% python3 -q
>>> import numpy as np
>>> from numpy import linalg as LA
>>> np.set_printoptions(precision=2, suppress=True, linewidth=160)
>>> def tidy(a):
...     return np.round(a, 2) + 0
... 
>>> data = 5 * np.eye(3) + np.ones((3, 3))
>>> data
array([[6., 1., 1.],
       [1., 6., 1.],
       [1., 1., 6.]])
>>> vals, evecs = LA.eig(data)
>>> tidy(np.prod(vals))
np.float64(200.0)
>>> tidy(np.sort(LA.eigvals(data.T)))
array([5., 5., 8.])
>>> tidy(np.sort(LA.eigvals(data @ data)))
array([25., 25., 64.])
>>> print(tidy(vals))
[5. 8. 5.]
>>> print(tidy(np.sort(LA.eigvals(LA.inv(data)))))
[0.12 0.2  0.2 ]
>>> arr = np.array([[4, 8, 6, 8, 9, 0, 0],
...     [9, 3, 4, 6, 7, 4, 4],
...     [0, 5, 5, 2, 7, 7, 0],
...     [7, 2, 3, 7, 7, 8, 0],
...     [1, 8, 0, 6, 2, 3, 7],
...     [2, 8, 9, 9, 2, 3, 8],
...     [5, 8, 9, 5, 6, 4, 4]])
>>> print(arr)
[[4 8 6 8 9 0 0]
 [9 3 4 6 7 4 4]
 [0 5 5 2 7 7 0]
 [7 2 3 7 7 8 0]
 [1 8 0 6 2 3 7]
 [2 8 9 9 2 3 8]
 [5 8 9 5 6 4 4]]
>>> left, sigma, VT = LA.svd(arr, full_matrices=False)
>>> left.shape, sigma.shape, VT.shape
((7, 7), (7,), (7, 7))
>>> tidy(np.sqrt((sigma ** 2).sum())), tidy(LA.norm(arr))
(np.float64(39.91), np.float64(39.91))
>>> print(tidy(sigma))
[35.65 12.23  8.24  7.23  6.06  3.71  1.38]
>>> print(tidy(sigma / sigma[0]))
[1.   0.34 0.23 0.2  0.17 0.1  0.04]
>>> tidy(left.T @ left)
array([[1., 0., 0., 0., 0., 0., 0.],
       [0., 1., 0., 0., 0., 0., 0.],
       [0., 0., 1., 0., 0., 0., 0.],
       [0., 0., 0., 1., 0., 0., 0.],
       [0., 0., 0., 0., 1., 0., 0.],
       [0., 0., 0., 0., 0., 1., 0.],
       [0., 0., 0., 0., 0., 0., 1.]])
>>> print(np.abs(left[:, 0]).round(6).argmax())
6
>>> rng = np.random.default_rng(98)
>>> labels = rng.permutation(7)
>>> B = arr[:, labels] * rng.choice([-1, 1], 7)
>>> print(B)
[[ 0 -8 -9 -6  0  4 -8]
 [-4 -3 -7 -4 -4  9 -6]
 [ 0 -5 -7 -5 -7  0 -2]
 [ 0 -2 -7 -3 -8  7 -7]
 [-7 -8 -2  0 -3  1 -6]
 [-8 -8 -2 -9 -3  2 -9]
 [-4 -8 -6 -9 -4  5 -5]]
>>> left, _, VT = LA.svd(arr.T @ B)
>>> tidy(LA.lstsq(arr, B)[0])
array([[ 0.,  0.,  0.,  0.,  0.,  1.,  0.],
       [ 0., -1.,  0.,  0.,  0.,  0.,  0.],
       [ 0.,  0.,  0., -1.,  0.,  0.,  0.],
       [ 0.,  0.,  0.,  0.,  0.,  0., -1.],
       [ 0.,  0., -1.,  0.,  0.,  0.,  0.],
       [ 0.,  0.,  0.,  0., -1.,  0.,  0.],
       [-1.,  0.,  0.,  0.,  0.,  0.,  0.]])
>>> print(tidy(left @ VT))
[[ 0.  0.  0.  0.  0.  1.  0.]
 [ 0. -1.  0.  0.  0.  0.  0.]
 [ 0.  0.  0. -1.  0.  0.  0.]
 [ 0.  0.  0.  0.  0.  0. -1.]
 [ 0.  0. -1.  0.  0.  0.  0.]
 [ 0.  0.  0.  0. -1.  0.  0.]
 [-1.  0.  0.  0.  0.  0.  0.]]
>>> W1 = np.array([[-1, 1, -1, 1],
...     [-2, 1, 0, -1],
...     [-1, 1, -1, 2],
...     [-2, 2, -1, -2],
...     [1, 0, 1, -1],
...     [1, 2, -1, 0],
...     [-2, -1, 2, 1]])
>>> coef = np.array([9, 7, 5, 1])
>>> H = np.maximum(B @ W1 + coef, 0)
>>> H
array([[66,  0,  0,  0],
       [51,  9,  0,  0],
       [33,  0,  6,  7],
       [39, 13,  0,  0],
       [44,  0,  0,  0],
       [70,  0,  1,  9],
       [64,  0,  5, 10]])
>>> (H > 0).astype(int)
array([[1, 0, 0, 0],
       [1, 1, 0, 0],
       [1, 0, 1, 1],
       [1, 1, 0, 0],
       [1, 0, 0, 0],
       [1, 0, 1, 1],
       [1, 0, 1, 1]])
>>> W2 = np.array([[-1, -8, 2], [-4, -9, -9], [9, -5, -9], [5, -8, 3]])
>>> print(H @ W2)
[[ -66 -528  132]
 [ -87 -489   21]
 [  56 -350   33]
 [ -91 -429  -39]
 [ -44 -352   88]
 [ -16 -637  158]
 [  31 -617  113]]
>>> M = np.loadtxt("case0.csv", delimiter=",")
>>> M
array([[0., 0., 0.],
       [0., 0., 2.],
       [0., 0., 0.]])
>>> labels = rng.permutation(3)
>>> labels
array([1, 0, 2])
>>> B = M[labels][:, labels]
>>> np.allclose(B, M)
False
>>> print(np.trace(B))
0.0
>>> np.prod(np.diag(M)), tidy(LA.det(M))
(np.float64(0.0), np.float64(0.0))
>>> M @ M
array([[0., 0., 0.],
       [0., 0., 0.],
       [0., 0., 0.]])
>>> np.argsort(-LA.norm(M, axis=0).round(6), kind="stable")[:3]
array([2, 0, 1])
>>> LA.matrix_rank(M, rtol=0.1)
np.int64(1)
>>> LA.cond(M) > 100
np.True_
>>> [round(float(x), 2) for x in LA.svd(M, compute_uv=False)[:3]]
[2.0, 0.0, 0.0]
>>> left, sigma, VT = LA.svd(M)
>>> sigma
array([2., 0., 0.])
>>> B = left[:, :1] @ np.diag(sigma[:1]) @ VT[:1]
>>> LA.matrix_rank(B)
np.int64(1)
>>> print(np.abs(M - B).max())
0.0
>>> r = LA.matrix_rank(M)
>>> r
np.int64(1)
>>> ns = LA.svd(M)[2][r:].T
>>> print(ns @ ns.T)
[[1. 0. 0.]
 [0. 1. 0.]
 [0. 0. 0.]]
>>> print(LA.matrix_rank(M.T @ M), LA.matrix_rank(M @ M.T))
1 1
>>> M @ ns
array([[0., 0.],
       [0., 0.],
       [0., 0.]])
>>> W0 = np.load("layer14.npy")
>>> print(W0)
[[ 2.89  0.34 -3.57 -1.02  1.7   1.36  0.85]
 [-1.64 -0.88  5.16  1.84 -3.6  -5.28  0.28]
 [ 2.2   0.13 -2.13 -0.54  0.8   0.19  0.79]
 [-2.78  0.36  0.3  -0.28  1.    3.2  -1.58]
 [-1.1   0.3  -0.6  -0.4   1.    2.3  -0.8 ]
 [ 0.01  0.13 -0.6  -0.24  0.5   0.85 -0.14]]
>>> LA.cond(W0) > 100
np.True_
>>> tidy(LA.norm(W0, 2) / LA.norm(W0))
np.float64(0.87)
>>> print([round(float(x), 2) for x in LA.svd(W0, compute_uv=False)[:3]])
[10.43, 6.02, 0.0]
